$ python3 -q
>>> import numpy as np
>>> np.set_printoptions(suppress=True, linewidth=160)
>>> rnd = lambda a: np.round(a, 2) + 0
>>> M = np.array([[1, -1, -1, 1, -1, 1, 1, -1],
...     [1, -1, -1, 1, 1, -1, -1, 1],
...     [1, 1, -1, -1, -1, -1, 1, 1]])
>>> M
array([[ 1, -1, -1,  1, -1,  1,  1, -1],
       [ 1, -1, -1,  1,  1, -1, -1,  1],
       [ 1,  1, -1, -1, -1, -1,  1,  1]])
>>> Uu, sigma, Vh = np.linalg.svd(M, full_matrices=False)
>>> (sigma > 1e-8).sum()
np.int64(3)
>>> rnd(Uu.T @ Uu)
array([[1., 0., 0.],
       [0., 1., 0.],
       [0., 0., 1.]])
>>> rnd(Vh @ Vh.T)
array([[1., 0., 0.],
       [0., 1., 0.],
       [0., 0., 1.]])
>>> rnd(sigma / sigma[0])
array([1., 1., 1.])
>>> Uu.shape, sigma.shape, Vh.shape
((3, 3), (3,), (3, 8))
>>> rnd(np.cumsum(sigma ** 2) / np.sum(sigma ** 2))
array([0.33, 0.67, 1.  ])
>>> np.allclose(Uu * sigma @ Vh, M)
True
>>> A = np.load("sample13.npy")
>>> rnd(A)
array([[0.24, 0.19, 0.24, 0.05, 0.08, 0.19],
       [0.2 , 0.22, 0.02, 0.2 , 0.22, 0.15],
       [0.  , 0.19, 0.07, 0.22, 0.33, 0.19],
       [0.  , 0.14, 0.25, 0.25, 0.18, 0.18],
       [0.  , 0.18, 0.06, 0.  , 0.41, 0.35],
       [0.39, 0.  , 0.  , 0.26, 0.04, 0.3 ]])
>>> # a transition matrix
>>> O, V = np.linalg.qr(A[:, :1])[0], np.linalg.qr(A[:, 1:])[0]
>>> sigma = np.linalg.svd(O.T @ V, compute_uv=False)
>>> rnd(np.degrees(np.arccos(sigma.clip(0, 1))))
array([4.15])
>>> (sigma > 0.9).sum()
np.int64(1)
>>> A2 = M / np.sqrt((M ** 2).mean(axis=1, keepdims=True))
>>> M - M.mean(axis=1, keepdims=True)
array([[ 1., -1., -1.,  1., -1.,  1.,  1., -1.],
       [ 1., -1., -1.,  1.,  1., -1., -1.,  1.],
       [ 1.,  1., -1., -1., -1., -1.,  1.,  1.]])
>>> rnd(np.linalg.norm(A2, axis=1))
array([2.83, 2.83, 2.83])
>>> np.linalg.matrix_rank(A2) == np.linalg.matrix_rank(M)
np.True_
>>> round(np.log10(np.linalg.cond(A)))
2
>>> rng = np.random.default_rng(27793)
>>> idx = rng.permutation(6)
>>> idx
array([0, 1, 2, 5, 3, 4])
>>> A2 = A[idx][:, idx]
>>> rnd(np.trace(A2))
np.float64(1.5)
>>> np.allclose(A2, A)
False
>>> rnd(np.linalg.det(A))
np.float64(0.0)
>>> rnd(np.trace(A))
np.float64(1.5)
>>> rnd((A + A.T) / 2)
array([[0.24, 0.19, 0.12, 0.03, 0.04, 0.29],
       [0.19, 0.22, 0.1 , 0.17, 0.2 , 0.07],
       [0.12, 0.1 , 0.07, 0.24, 0.2 , 0.09],
       [0.03, 0.17, 0.24, 0.25, 0.09, 0.22],
       [0.04, 0.2 , 0.2 , 0.09, 0.41, 0.2 ],
       [0.29, 0.07, 0.09, 0.22, 0.2 , 0.3 ]])
>>> np.allclose(A, A.T)
False
>>> rnd(np.sort(np.abs(np.linalg.eigvals(A))))
array([0.02, 0.17, 0.2 , 0.31, 0.31, 1.  ])
>>> X = np.load("m.npy")
>>> X
array([[ 0.72,  0.27, -1.  ],
       [ 0.86, -0.43, -0.81],
       [ 0.72,  0.46, -1.  ],
       [ 0.11, -0.02, -0.2 ],
       [-0.08,  0.07, -0.17],
       [ 0.95, -0.65, -0.69],
       [ 0.99, -0.81, -0.74],
       [-1.  ,  0.96, -0.79],
       [-0.84,  0.37,  0.86],
       [ 1.  , -0.78, -1.  ],
       [ 0.01, -0.37,  0.98],
       [-0.87,  0.66, -0.6 ],
       [ 0.45, -0.77,  1.  ],
       [ 0.32, -0.06, -0.54],
       [-0.48,  0.88, -1.  ],
       [-0.92,  0.55,  0.75],
       [ 0.58, -0.62,  0.98],
       [-0.9 ,  0.68, -0.46],
       [ 0.82, -0.61,  0.62],
       [ 0.56,  0.05, -0.97],
       [-0.14,  0.52, -0.99],
       [-0.89,  0.7 , -0.7 ],
       [ 0.97, -0.04, -1.  ]])
>>> idx = X[:, 2] > np.median(X[:, 2])
>>> r0 = X[idx].mean(axis=0) - X[~idx].mean(axis=0)
>>> rnd((((X - X.mean(axis=0)) @ r0 > 0) == idx).mean())
np.float64(0.96)
>>> rnd(r0)
array([-0.48, -0.11,  1.18])
>>> ((X - X.mean(axis=0)) @ r0 > 0).astype(int)
array([0, 0, 0, 1, 1, 0, 0, 0, 1, 0, 1, 1, 1, 0, 0, 1, 1, 1, 1, 0, 0, 0, 0])
>>> np.argsort(-np.abs(r0).round(6), kind="stable")
array([2, 0, 1])
>>> Xc = X - X.mean(axis=0)
>>> V = np.linalg.svd(Xc)[2][:2]
>>> A2 = Xc - Xc @ V.T @ V
>>> rnd(np.diag(V.T @ V))
array([0.68, 0.41, 0.92])
>>> rnd(A2.std(axis=0))
array([0.1 , 0.14, 0.05])
>>> rnd(np.cov(Xc @ V.T, rowvar=False))
array([[0.8 , 0.  ],
       [0.  , 0.63]])
>>> Xc = (X - X.mean(axis=0)) / X.std(axis=0)
>>> rnd(Xc.std(axis=0))
array([1., 1., 1.])
>>> np.argwhere(np.abs(Xc) > 2)
array([], shape=(0, 2), dtype=int64)
>>> c = np.linalg.lstsq(np.delete(Xc, 1, axis=1), Xc[:, 1])[0]
>>> np.abs(c).argmax()
np.int64(0)
>>> theta = np.radians(90)
>>> r_ = np.eye(3)
>>> r_[0, 0] = r_[1, 1] = np.cos(theta)
>>> r_[0, 1], r_[1, 0] = -np.sin(theta), np.sin(theta)
>>> rnd(r_)
array([[ 0., -1.,  0.],
       [ 1.,  0.,  0.],
       [ 0.,  0.,  1.]])
>>> A2 = X @ r_.T
>>> rnd(A2)
array([[-0.27,  0.72, -1.  ],
       [ 0.43,  0.86, -0.81],
       [-0.46,  0.72, -1.  ],
       [ 0.02,  0.11, -0.2 ],
       [-0.07, -0.08, -0.17],
       [ 0.65,  0.95, -0.69],
       [ 0.81,  0.99, -0.74],
       [-0.96, -1.  , -0.79],
       [-0.37, -0.84,  0.86],
       [ 0.78,  1.  , -1.  ],
       [ 0.37,  0.01,  0.98],
       [-0.66, -0.87, -0.6 ],
       [ 0.77,  0.45,  1.  ],
       [ 0.06,  0.32, -0.54],
       [-0.88, -0.48, -1.  ],
       [-0.55, -0.92,  0.75],
       [ 0.62,  0.58,  0.98],
       [-0.68, -0.9 , -0.46],
       [ 0.61,  0.82,  0.62],
       [-0.05,  0.56, -0.97],
       [-0.52, -0.14, -0.99],
       [-0.7 , -0.89, -0.7 ],
       [ 0.04,  0.97, -1.  ]])
>>> np.allclose(X @ X.T, A2 @ A2.T)
True
>>> np.allclose(np.linalg.norm(X, axis=1), np.linalg.norm(A2, axis=1))
True
>>> hat = X @ np.linalg.solve(X.T @ X, X.T)
>>> rnd(np.trace(hat))
np.float64(3.0)
>>> rnd(np.diag(hat))
array([0.22, 0.1 , 0.37, 0.  , 0.  , 0.14, 0.22, 0.16, 0.09, 0.28, 0.07, 0.12, 0.11, 0.02, 0.14, 0.11, 0.13, 0.11, 0.12, 0.08, 0.08, 0.14, 0.17])
>>> W0 = np.array([[54, -12, 7, 6, -14],
...     [-12, 5, 7, 0, 6],
...     [7, 7, 42, -1, 6],
...     [6, 0, -1, 6, 2],
...     [-14, 6, 6, 2, 8]])
>>> # symmetric
>>> rnd(np.sort(np.abs(np.linalg.eigvals(W0))))
array([ 0.  ,  0.  ,  8.4 , 44.52, 62.09])
>>> W0 @ W0
array([[3341, -743,  498,  325, -886],
       [-743,  254,  281,  -67,  288],
       [ 498,  281, 1899,    6,  242],
       [ 325,  -67,    6,   77,  -62],
       [-886,  288,  242,  -62,  336]])
>>> rnd(np.linalg.det(W0))
np.float64(0.0)
>>> rnd(np.linalg.det(2 * W0)), rnd(np.linalg.det(W0))
(np.float64(0.0), np.float64(0.0))
>>> rnd(np.linalg.det(W0[::-1]))
np.float64(0.0)
>>> rnd(np.linalg.eigvals(W0))
array([62.09, 44.52,  8.4 ,  0.  ,  0.  ])
>>> rnd(np.linalg.eigvals(W0).sum().real)
np.float64(115.0)
>>> rnd(np.linalg.det(W0.T))
np.float64(0.0)
>>> idx = rng.permutation(5)
>>> idx
array([4, 1, 0, 2, 3])
>>> A2 = W0[idx][:, idx]
>>> rnd(np.linalg.det(A2)), rnd(np.linalg.det(W0[idx]))
(np.float64(0.0), np.float64(0.0))
>>> rnd(np.sort(np.abs(np.linalg.eigvals(A2))))
array([ 0.  ,  0.  ,  8.4 , 44.52, 62.09])
>>> np.trace(A2)
np.int64(115)
>>> Uu, sigma, Vh = np.linalg.svd(W0)
>>> V = Vh[:(sigma > 1e-8).sum()]
>>> vec = W0[3] + 3 * W0[0] + rng.integers(2) * np.eye(5)[1]
>>> vec
array([168., -36.,  20.,  24., -40.])
>>> rnd(V.T @ V)
array([[ 0.89, -0.18,  0.08,  0.19, -0.17],
       [-0.18,  0.13,  0.15,  0.14,  0.2 ],
       [ 0.08,  0.15,  0.95, -0.12,  0.09],
       [ 0.19,  0.14, -0.12,  0.66,  0.4 ],
       [-0.17,  0.2 ,  0.09,  0.4 ,  0.38]])
>>> np.linalg.matrix_rank(np.vstack([W0, vec]))
np.int64(3)
>>> rnd(np.diag(V.T @ V))
array([0.89, 0.13, 0.95, 0.66, 0.38])
>>> arr = np.load("dump.npy")
>>> arr
array([[ 0.1,  0.3, -1.1,  0.6,  1.2],
       [ 1.3, -0.5,  0.1, -0.6, -0.5],
       [-1.2, -0.6,  0.3, -1. ,  1.1],
       [-0.7, -0.5,  0.5, -0.8, -2.4],
       [-0.7, -1.2,  0.8,  1.9,  0.2],
       [ 0.2,  1. , -0.2,  0.4,  0.5],
       [-0.6,  0.4,  0.3,  1.7, -0.8],
       [-0.7, -0.8,  0.2,  0. , -0.4],
       [ 0.3, -0.7,  0.3, -2. , -2.1],
       [-1. , -0.7, -0.8,  0.9,  1.1],
       [ 1. ,  0.5,  0.1,  0.2,  0.3],
       [-1. ,  0.3,  1.4, -1.1, -0.3],
       [ 2.2, -0.4,  0.4,  0.9, -1.2],
       [ 0.6,  1.4,  0.8,  0. ,  0.6],
       [-0.6,  0.8, -0.5, -0.1,  0.4],
       [-1.3,  0.3,  1.4, -0.7, -0.2],
       [ 0.5, -0.6,  2.1,  1.7,  0.4],
       [ 0.8,  1.2,  1.8, -0.4, -0.6],
       [-2. ,  0.8,  0.3, -0.1,  0.3],
       [-0.2, -0.9, -0.2,  0.6,  0.3],
       [ 0.3,  1. ,  0.8,  0.6, -1.6],
       [-1.9, -1.9,  0.8, -0.2, -1.4],
       [-2. , -5. ,  5.5, -5. ,  4.5],
       [ 0.7, -0.7,  1.6, -1. , -1.6],
       [ 1.3, -0.3, -0.6, -0.6,  1.1],
       [ 1.9, -1.6, -2.1,  0.6, -0.4],
       [ 0.3,  1.1,  0. ,  0.2,  0.2],
       [-1.2,  1.2,  1.2,  0.5,  0.7],
       [-0.4, -1.7,  1.9, -1.7,  0.8],
       [-0.8, -0.4, -0.1, -1. , -0.3],
       [ 0.3,  0.7, -0.7, -1.1, -0.2],
       [-0.6, -0.7, -0.1,  0.4,  2. ],
       [ 0.1,  1.4, -0.7,  0.8,  0. ],
       [ 1.1, -1.5, -1.1,  1.2, -0.8],
       [ 0.5,  0.5, -0.3,  0.7,  0.4],
       [ 1.1,  1.2, -0.3, -1.3, -0.2],
       [ 0.2, -1.4, -1.5, -3.7,  0.8]])
>>> idx = arr[:, 4] > np.median(arr[:, 4])
>>> r0 = arr[idx].mean(axis=0) - arr[~idx].mean(axis=0)
>>> np.argsort(-np.abs(r0).round(6), kind="stable")
array([4, 0, 3, 1, 2])
>>> rnd(r0)
array([-0.42, -0.19,  0.14, -0.25,  1.7 ])
>>> Xc = arr - arr.mean(axis=0)
>>> Uu, sigma, Vh = np.linalg.svd(Xc, full_matrices=False)
>>> np.abs(Uu[:, 0]).argmax()
np.int64(22)
>>> (np.sign(Uu[:, 0]) == np.sign(Uu[0, 0])).astype(int)
array([1, 1, 0, 1, 1, 1, 1, 0, 0, 1, 1, 0, 1, 1, 1, 0, 1, 1, 0, 1, 1, 0, 0, 0, 1, 1, 1, 1, 0, 0, 1, 0, 1, 1, 1, 1, 0])
>>> np.linalg.matrix_rank(Xc)
np.int64(5)
>>> rnd(sigma)
array([11.57,  6.71,  6.4 ,  5.76,  5.07])
>>> hat = arr @ np.linalg.solve(arr.T @ arr, arr.T)
>>> np.allclose(hat @ hat, hat)
True
>>> rnd(np.trace(hat))
np.float64(5.0)
>>> E = np.load("test19.npy")
>>> E
array([[-0.81,  0.5 ,  1.53,  1.14, -1.01,  1.33],
       [-3.09, -2.37, -3.2 ,  1.29,  0.82,  1.98],
       [-0.56, -0.99, -1.99, -0.44,  1.  , -0.28],
       [-2.08, -1.49, -1.83,  1.14,  0.45,  1.77],
       [-4.01, -3.39, -3.66,  2.07,  1.05,  3.41],
       [-2.88, -2.35, -3.4 ,  1.2 ,  1.07,  2.27],
       [-0.53, -1.13, -2.17, -0.36,  0.91, -0.23],
       [-1.33, -0.65, -0.57,  0.67, -0.01,  1.21],
       [ 2.47,  1.38,  1.08, -1.61,  0.03, -2.51],
       [ 1.08,  0.63,  0.41, -0.71,  0.03, -1.11],
       [-0.04, -0.06,  0.08, -0.08,  0.06,  0.1 ],
       [-0.7 , -1.1 , -1.92, -0.35,  1.12, -0.18],
       [ 3.94,  3.37,  3.72, -1.99, -1.04, -3.3 ],
       [-2.1 , -1.8 , -1.89,  0.85,  0.62,  1.61]])
>>> D = np.linalg.norm(E[:, None] - E[None], axis=-1)
>>> D[7].round(6).argsort(kind="stable")[:4]
array([ 7,  3, 10, 13])
>>> D.mean(axis=1).argmax()
np.int64(12)
>>> np.linalg.matrix_rank(D ** 2)
np.int64(8)
>>> A2 = E / np.linalg.norm(E, axis=1, keepdims=True)
>>> gram = A2 @ A2.T
>>> np.argwhere(np.triu(np.abs(gram) > 0.95, 1))
array([[ 1,  3],
       [ 1,  4],
       [ 1,  5],
       [ 1, 12],
       [ 1, 13],
       [ 2,  6],
       [ 2, 11],
       [ 3,  4],
       [ 3,  5],
       [ 3,  7],
       [ 3,  8],
       [ 3, 12],
       [ 3, 13],
       [ 4,  5],
       [ 4, 12],
       [ 4, 13],
       [ 5, 12],
       [ 5, 13],
       [ 6, 11],
       [ 7,  8],
       [ 7,  9],
       [ 8,  9],
       [12, 13]])
>>> rnd(gram[1])
array([-0.02,  1.  ,  0.71,  0.99,  0.99,  1.  ,  0.73,  0.91, -0.89, -0.88,  0.15,  0.75, -0.99,  0.99])
>>> J = np.load("arr.npy")
>>> rnd(J)
array([[ 1.  ,  0.  ,  0.  ,  0.  ,  0.  ,  0.  ,  0.  ],
       [ 0.  ,  0.31,  0.  ,  0.  ,  0.95,  0.  ,  0.  ],
       [ 0.  ,  0.  ,  1.  ,  0.  ,  0.  ,  0.  ,  0.  ],
       [ 0.  ,  0.  ,  0.  ,  1.  ,  0.  ,  0.  ,  0.  ],
       [ 0.  , -0.95,  0.  ,  0.  ,  0.31,  0.  ,  0.  ],
       [ 0.  ,  0.  ,  0.  ,  0.  ,  0.  ,  1.  ,  0.  ],
       [ 0.  ,  0.  ,  0.  ,  0.  ,  0.  ,  0.  ,  1.  ]])
>>> A2 = np.array([[1, 1, 1], [0, 0, 2], [1, 2, 2]])
>>> np.linalg.matrix_rank(np.vstack([X, A2.T]))
np.int64(3)
>>> np.vstack([X, A2.T]).shape
(26, 3)
>>> rnd(np.linalg.svd(J, compute_uv=False))
array([1., 1., 1., 1., 1., 1., 1.])
>>> rnd(J.T @ J)
array([[1., 0., 0., 0., 0., 0., 0.],
       [0., 1., 0., 0., 0., 0., 0.],
       [0., 0., 1., 0., 0., 0., 0.],
       [0., 0., 0., 1., 0., 0., 0.],
       [0., 0., 0., 0., 1., 0., 0.],
       [0., 0., 0., 0., 0., 1., 0.],
       [0., 0., 0., 0., 0., 0., 1.]])
>>> rnd(np.linalg.pinv(J))
array([[ 1.  ,  0.  ,  0.  ,  0.  ,  0.  ,  0.  ,  0.  ],
       [ 0.  ,  0.31,  0.  ,  0.  , -0.95,  0.  ,  0.  ],
       [ 0.  ,  0.  ,  1.  ,  0.  ,  0.  ,  0.  ,  0.  ],
       [ 0.  ,  0.  ,  0.  ,  1.  ,  0.  ,  0.  ,  0.  ],
       [ 0.  ,  0.95,  0.  ,  0.  ,  0.31,  0.  ,  0.  ],
       [ 0.  ,  0.  ,  0.  ,  0.  ,  0.  ,  1.  ,  0.  ],
       [ 0.  ,  0.  ,  0.  ,  0.  ,  0.  ,  0.  ,  1.  ]])
>>> idx = rng.integers(0, 3, 8)
>>> feats = (idx[:, None] == idx) * -3 + np.eye(8)
>>> feats
array([[-2., -3.,  0.,  0.,  0.,  0., -3.,  0.],
       [-3., -2.,  0.,  0.,  0.,  0., -3.,  0.],
       [ 0.,  0., -2.,  0., -3., -3.,  0., -3.],
       [ 0.,  0.,  0., -2.,  0.,  0.,  0.,  0.],
       [ 0.,  0., -3.,  0., -2., -3.,  0., -3.],
       [ 0.,  0., -3.,  0., -3., -2.,  0., -3.],
       [-3., -3.,  0.,  0.,  0.,  0., -2.,  0.],
       [ 0.,  0., -3.,  0., -3., -3.,  0., -2.]])
>>> # splits into 3 blocks
>>> A2 = feats[0, 0] * feats[1:] - np.outer(feats[1:, 0], feats[0])
>>> A2
array([[ 0., -5.,  0.,  0.,  0.,  0., -3.,  0.],
       [ 0.,  0.,  4., -0.,  6.,  6.,  0.,  6.],
       [ 0.,  0., -0.,  4., -0., -0.,  0., -0.],
       [ 0.,  0.,  6., -0.,  4.,  6.,  0.,  6.],
       [ 0.,  0.,  6., -0.,  6.,  4.,  0.,  6.],
       [ 0., -3.,  0.,  0.,  0.,  0., -5.,  0.],
       [ 0.,  0.,  6., -0.,  6.,  6.,  0.,  4.]])
>>> np.linalg.matrix_rank(A2), np.linalg.matrix_rank(feats)
(np.int64(7), np.int64(8))
>>> feats[:, 0] / feats[0, 0]
array([ 1. ,  1.5, -0. , -0. , -0. , -0. ,  1.5, -0. ])
>>> np.flatnonzero(~A2.round(6).any(axis=1))
array([], dtype=int64)
